% ipython --no-banner

In [1]: import numpy as np

In [2]: np.set_printoptions(precision=2, suppress=True, linewidth=140, sign=" ")

In [3]: feats = np.loadtxt("block6.csv", delimiter=",")

In [4]: feats
Out[4]: 
array([[ 0.,  7.,  0.,  7.],
       [ 4.,  5.,  4.,  5.],
       [ 0.,  7.,  0.,  7.],
       [ 4.,  5.,  4.,  5.]])

In [5]: np.linalg.norm(feats, axis=1)
Out[5]: array([ 9.9 ,  9.06,  9.9 ,  9.06])

In [6]: round(np.linalg.norm(feats[0] - feats[1]), 2)
Out[6]: np.float64(6.32)

In [7]: round(np.linalg.norm(feats, 1), 2), round(float(np.linalg.norm(feats, np.inf)), 2)
Out[7]: (np.float64(24.0), 18.0)

In [8]: np.linalg.norm(feats, axis=2)
AxisError: axis 2 is out of bounds for array of dimension 2


In [9]: round(float(np.linalg.norm(feats, "nuc")), 2)
Out[9]: 24.17

In [10]: U, sig, vt = np.linalg.svd(feats)

In [11]: np.argmax(sig[:-1] / (sig[1:] + 1e-6)) + 1
Out[11]: np.int64(2)

In [12]: out = U[:, :2] @ np.diag(sig[:2]) @ vt[:2]

In [13]: np.linalg.matrix_rank(out)
Out[13]: np.int64(2)

In [14]: np.linalg.matrix_rank(feats, rtol=0.05)
Out[14]: np.int64(2)

In [15]: np.round(np.abs(feats - out).max(), 2)
Out[15]: np.float64(0.0)

In [16]: out.round(2) + 0
Out[16]: 
array([[ 0.,  7.,  0.,  7.],
       [ 4.,  5.,  4.,  5.],
       [ 0.,  7.,  0.,  7.],
       [ 4.,  5.,  4.,  5.]])

In [17]: round(float(np.linalg.norm(feats - out, 2)), 2), round(sig[2], 2)
Out[17]: (0.0, np.float64(0.0))

In [18]: round(float(np.linalg.norm(feats - out) / np.linalg.norm(feats)), 2)
Out[18]: 0.0

In [19]: out = feats / np.linalg.norm(feats, axis=1, keepdims=True)

In [20]: C2 = out @ out.T

In [21]: (C2 - 2 * np.eye(4)).round(6).argmax(axis=1)
Out[21]: array([ 2,  3,  0,  1])

In [22]: (np.abs(C2) > 0.9).astype(int)
Out[22]: 
array([[ 1,  0,  1,  0],
       [ 0,  1,  0,  1],
       [ 1,  0,  1,  0],
       [ 0,  1,  0,  1]])

In [23]: C2[2]
Out[23]: array([ 1.  ,  0.78,  1.  ,  0.78])

In [24]: C2
Out[24]: 
array([[ 1.  ,  0.78,  1.  ,  0.78],
       [ 0.78,  1.  ,  0.78,  1.  ],
       [ 1.  ,  0.78,  1.  ,  0.78],
       [ 0.78,  1.  ,  0.78,  1.  ]])

In [25]: M = np.loadtxt("mat.csv", delimiter=",")

In [26]: M
Out[26]: 
array([[ 0.,  2.,  0.,  0.,  0.,  0.,  0.],
       [ 1.,  1.,  0.,  0.,  0.,  0.,  0.],
       [ 0.,  0.,  1.,  2.,  2.,  3.,  3.],
       [ 0.,  0.,  2.,  0.,  0.,  0.,  3.],
       [ 0.,  0.,  1.,  0.,  2.,  0.,  2.],
       [ 0.,  0.,  3.,  2.,  1.,  0.,  0.],
       [ 0.,  0.,  2.,  2.,  0.,  2.,  2.]])

In [27]: rng = np.random.default_rng(648115)

In [28]: z = rng.permutation(7)

In [29]: z
Out[29]: array([ 1,  2,  0,  4,  6,  5,  3])

In [30]: out = M[z][:, z]

In [31]: np.diag(out)
Out[31]: array([ 1.,  1.,  0.,  2.,  2.,  0.,  0.])

In [32]: np.allclose(out, M)
Out[32]: False

In [33]: np.round(np.linalg.det(out), 2), round(float(np.linalg.det(M[z])), 2)
Out[33]: (np.float64(4.0), 4.0)

In [34]: out
Out[34]: 
array([[ 1.,  0.,  1.,  0.,  0.,  0.,  0.],
       [ 0.,  1.,  0.,  2.,  3.,  3.,  2.],
       [ 2.,  0.,  0.,  0.,  0.,  0.,  0.],
       [ 0.,  1.,  0.,  2.,  2.,  0.,  0.],
       [ 0.,  2.,  0.,  0.,  2.,  2.,  2.],
       [ 0.,  3.,  0.,  1.,  0.,  0.,  2.],
       [ 0.,  2.,  0.,  0.,  3.,  0.,  0.]])
